>>> import numpy as np
>>> import numpy.linalg as la
>>> np.set_printoptions(suppress=True, linewidth=140)
>>> def tidy(a):
...     return np.round(a, 1) + 0
... 
>>> J = np.load("a.npy")
>>> tidy(J)
array([[ 0.1, -0.3,  0.3, -0.2],
       [ 0. ,  0.1, -0.1,  0.1],
       [ 0. ,  0.2, -0.2,  0.1]])
>>> T = np.stack([J, -1 * J, J[::-1]])
>>> tidy(la.norm(T, axis=(1, 2)))
array([0.6, 0.6, 0.6])
>>> la.matrix_rank(T)
array([1, 1, 1])
>>> tidy(np.einsum("bij,cij->bc", T, T))
array([[ 0.4, -0.4, -0.2],
       [-0.4,  0.4,  0.2],
       [-0.2,  0.2,  0.4]])
>>> vec = np.array([2, 3, -1, 2])
>>> (J @ vec).argmax()
np.int64(2)
>>> tidy(np.einsum("ij,j->i", J, vec))
array([-1.5,  0.4,  0.7])
>>> tidy(J * vec)
array([[ 0.2, -1. , -0.3, -0.4],
       [-0.1,  0.3,  0.1,  0.1],
       [-0.1,  0.4,  0.2,  0.2]])
>>> vec @ J
Traceback (most recent call last):
  File "<python-input-14>", line 1, in <module>
    vec @ J
    ~~~~^~~
ValueError: matmul: Input operand 1 has a mismatch in its core dimension 0, with gufunc signature (n?,k),(k,m?)->(n?,m?) (size 3 is different from 4)
>>> tidy((J * vec).sum(axis=1))
array([-1.5,  0.4,  0.7])
>>> left, sv, vt = la.svd(J)
>>> np.argmax(sv[:-1] / (sv[1:] + 1e-6)) + 1
np.int64(1)
>>> tidy(sv)
array([0.6, 0. , 0. ])
>>> other = left[:, :1] @ np.diag(sv[:1]) @ vt[:1]
>>> tidy(la.norm(J - other) / la.norm(J))
np.float64(0.0)
>>> tidy(la.norm(J - other, 2)), tidy(sv[1])
(np.float64(0.0), np.float64(0.0))
>>> la.matrix_rank(J, rtol=0.05)
np.int64(1)
>>> tidy(np.abs(J - other).max())
np.float64(0.0)
>>> left, sv, vt = la.svd(J)
>>> evecs = vt[:(sv > 1e-8).sum()]
>>> rng = np.random.default_rng(26703)
>>> vec = J[2] + 3 * J[0] + rng.integers(2) * np.eye(4)[0]
>>> tidy(vec)
array([ 1.3, -0.8,  0.8, -0.6])
>>> tidy(evecs.T @ evecs)
array([[ 0. , -0.1,  0.1, -0.1],
       [-0.1,  0.4, -0.4,  0.3],
       [ 0.1, -0.4,  0.4, -0.3],
       [-0.1,  0.3, -0.3,  0.2]])
>>> tidy(np.diag(evecs.T @ evecs))
array([0. , 0.4, 0.4, 0.2])
>>> tidy(la.norm(vec - evecs.T @ evecs @ vec))
np.float64(1.0)
>>> f = np.array([9, -6])
>>> tidy(np.polyval(f, J[1]))
array([-6.3, -5.2, -6.8, -5.5])
>>> tidy(np.array([np.convolve(row, f, "same") for row in J]))
array([[ 1. , -3.6,  5. , -4. ],
       [-0.3,  1. , -1.4,  1.1],
       [-0.4,  1.6, -2.2,  1.8]])
>>> tidy(np.correlate(J[1], J[0], "full"))
array([ 0. ,  0. ,  0.1, -0.1,  0.1,  0. ,  0. ])
